>>> import numpy as np
>>> np.set_printoptions(precision=3, suppress=True, linewidth=120, legacy="1.25")
>>> rnd = lambda a: np.round(a, 3) + 0
>>> J = np.loadtxt("w.csv", delimiter=",")
>>> J
array([[ -1.2,  -0.4,  -0.4],
       [ -1.1,  -1.1,   0.4],
       [ -1.5,  -1. ,  -0.3],
       [ -1.7,   0.5,   0.4],
       [  2.1,   1.5,   1. ],
       [  1.6,   0. ,   1.4],
       [ -0.4,   0.6,   0.1],
       [ -2. ,  -2. , -20. ],
       [ -0.4,  -0.8,  -1.3],
       [  0. ,   0.1,  -0.8],
       [ -1.7,  -0.2,  -0.1],
       [  1.7,  -0.3,   0.4],
       [  1.4,  -1.3,  -1.5],
       [ -1.2,   0.1,  -2.3],
       [  0.4,  -1.4,   2.3],
       [ -0.9,  -1.9,  -1.1],
       [  0.4,  -1.4,  -1.2],
       [ -0.6,  -1. ,  -1. ],
       [ -1.7,   0.2,  -0.9],
       [  0.5,  -2.3,   1.9],
       [  0.6,   0. ,   1.4],
       [  0.4,  -1.3,  -1. ],
       [ -1.1,   0.1,  -1.5]])
>>> # row 7 dominates
>>> t3 = np.stack([J, -1 * J, J[::-1]])
>>> t3.sum(axis=0)
array([[ -1.1,   0.1,  -1.5],
       [  0.4,  -1.3,  -1. ],
       [  0.6,   0. ,   1.4],
       [  0.5,  -2.3,   1.9],
       [ -1.7,   0.2,  -0.9],
       [ -0.6,  -1. ,  -1. ],
       [  0.4,  -1.4,  -1.2],
       [ -0.9,  -1.9,  -1.1],
       [  0.4,  -1.4,   2.3],
       [ -1.2,   0.1,  -2.3],
       [  1.4,  -1.3,  -1.5],
       [  1.7,  -0.3,   0.4],
       [ -1.7,  -0.2,  -0.1],
       [  0. ,   0.1,  -0.8],
       [ -0.4,  -0.8,  -1.3],
       [ -2. ,  -2. , -20. ],
       [ -0.4,   0.6,   0.1],
       [  1.6,   0. ,   1.4],
       [  2.1,   1.5,   1. ],
       [ -1.7,   0.5,   0.4],
       [ -1.5,  -1. ,  -0.3],
       [ -1.1,  -1.1,   0.4],
       [ -1.2,  -0.4,  -0.4]])
>>> t3.shape
(3, 23, 3)
>>> np.einsum("bij,cij->bc", t3, t3)
array([[ 494.04, -494.04,   38.56],
       [-494.04,  494.04,  -38.56],
       [  38.56,  -38.56,  494.04]])
>>> rnd(np.linalg.norm(t3, axis=(1, 2)))
array([22.227, 22.227, 22.227])
>>> np.linalg.matrix_rank(t3)
array([3, 3, 3])
